$ ipython --no-banner

In [1]: import numpy as np

In [2]: np.set_printoptions(precision=2, suppress=True, linewidth=100, sign=" ")

In [3]: m1 = np.load("run5.npy")

In [4]: m1
Out[4]: 
array([[ 6,  0, -2],
       [ 0, -6,  3],
       [-2,  3, -4]])

In [5]: rng = np.random.default_rng(42368)

In [6]: other = m1 + rng.integers(-2, 3, (3, 2)) @ rng.integers(-2, 3, (2, 3))

In [7]: other
Out[7]: 
array([[ 2,  0, -2],
       [ 6, -6,  2],
       [ 0,  3, -3]])

In [8]: print(np.linalg.svd(other - m1, compute_uv=False))
[ 7.5   1.31  0.  ]

In [9]: w, evecs = np.linalg.eigh(m1)

In [10]: x = np.array([2, 0, -4])

In [11]: evecs * np.abs(w) @ evecs.T
Out[11]: 
array([[ 6.27, -0.61, -0.53],
       [-0.61,  6.03, -2.87],
       [-0.53, -2.87,  4.52]])

In [12]: r0 = np.array([0, -1, 1])

In [13]: other = m1 + np.outer(r0, np.eye(3)[1])

In [14]: round(np.linalg.det(other) / np.linalg.det(m1), 2), round(float(1 + np.linalg.solve(m1, r0)[1]), 2)
Out[14]: (np.float64(1.09), 1.09)

In [15]: np.linalg.matrix_rank(other - m1)
Out[15]: np.int64(1)

In [16]: other
Out[16]: 
array([[ 6.,  0., -2.],
       [ 0., -7.,  3.],
       [-2.,  4., -4.]])

In [17]: np.einsum("ii->", m1)
Out[17]: np.int64(-4)

In [18]: np.round(np.linalg.eigvals(m1).sum().real, 2)
Out[18]: np.float64(-4.0)

In [19]: round(float(np.linalg.det(2 * m1)), 2), np.round(np.linalg.det(m1), 2)
Out[19]: (912.0, np.float64(114.0))

In [20]: np.linalg.eigvals(m1)
Out[20]: array([ 6.41, -2.15, -8.26])

In [21]: J = np.loadtxt("x.csv", delimiter=",")

In [22]: J
Out[22]: 
array([[  6.8 ,   9.4 ,   1.39,   4.05,   0.01,   2.7 ],
       [  3.94,   5.48,   0.84,   2.29,  -0.02,   1.57],
       [ -3.88,  -5.45,  -0.73,  -2.36,   0.01,  -1.48],
       [ -1.58,  -2.17,  -0.25,  -0.93,   0.  ,  -0.62],
       [ -0.16,  -0.29,  -0.02,  -0.15,   0.09,   0.03],
       [ -1.19,  -1.58,  -0.29,  -0.64,   0.03,  -0.45],
       [ -6.57,  -9.17,  -1.36,  -3.85,   0.07,  -2.67],
       [  4.27,   5.99,   0.87,   2.54,   0.02,   1.72],
       [ -0.01,  -0.06,  -0.04,  -0.02,   0.04,   0.02],
       [ 10.  ,  14.06,   1.93,   6.12,   0.  ,   4.05],
       [  4.07,   5.65,   0.85,   2.42,  -0.04,   1.6 ],
       [  2.97,   4.24,   0.6 ,   1.81,  -0.01,   1.12],
       [ -0.18,  -0.13,  -0.09,  -0.06,   0.04,  -0.11],
       [-10.98, -15.48,  -2.18,  -6.64,  -0.07,  -4.43],
       [  9.19,  12.96,   1.94,   5.52,  -0.12,   3.69],
       [ -2.06,  -2.95,  -0.3 ,  -1.23,   0.02,  -0.86],
       [  6.32,   8.77,   1.25,   3.83,  -0.02,   2.45],
       [ -5.69,  -7.92,  -1.12,  -3.36,  -0.06,  -2.23],
       [  4.08,   5.74,   0.77,   2.52,  -0.08,   1.64],
       [ -1.61,  -2.15,  -0.38,  -0.97,  -0.06,  -0.61],
       [ -0.49,  -0.67,  -0.13,  -0.29,  -0.02,  -0.19],
       [ -2.01,  -2.85,  -0.49,  -1.3 ,   0.  ,  -0.87],
       [ -1.4 ,  -2.08,  -0.26,  -0.92,   0.03,  -0.52],
       [ -0.05,  -0.18,  -0.05,  -0.09,  -0.04,  -0.08],
       [  4.08,   5.87,   0.86,   2.57,   0.  ,   1.6 ],
       [  0.48,   0.64,   0.04,   0.25,  -0.01,   0.22],
       [ -7.1 , -10.01,  -1.37,  -4.27,  -0.04,  -2.74],
       [ -0.51,  -0.99,  -0.19,  -0.36,  -0.07,  -0.22],
       [  0.33,   0.36,   0.04,   0.23,   0.1 ,   0.24],
       [  2.96,   4.05,   0.58,   1.72,   0.01,   1.1 ],
       [ -1.83,  -2.44,  -0.33,  -1.13,  -0.01,  -0.7 ],
       [  3.95,   5.48,   0.84,   2.39,   0.02,   1.56],
       [ -2.54,  -3.62,  -0.62,  -1.55,  -0.08,  -0.94],
       [ 11.61,  16.24,   2.32,   6.94,   0.01,   4.68],
       [  0.94,   1.28,   0.19,   0.48,   0.02,   0.5 ],
       [ 15.91,  22.21,   3.22,   9.54,   0.06,   6.43]])

In [23]: Xc = (J - J.mean(axis=0)) / J.std(axis=0)

In [24]: Xc.std(axis=0)
Out[24]: array([ 1.,  1.,  1.,  1.,  1.,  1.])

In [25]: beta = np.linalg.lstsq(np.delete(Xc, 0, axis=1), Xc[:, 0])[0]

In [26]: print(beta.round(2) + 0)
[ 0.65  0.03  0.14  0.    0.18]

In [27]: np.abs(beta).argmax()
Out[27]: np.int64(0)
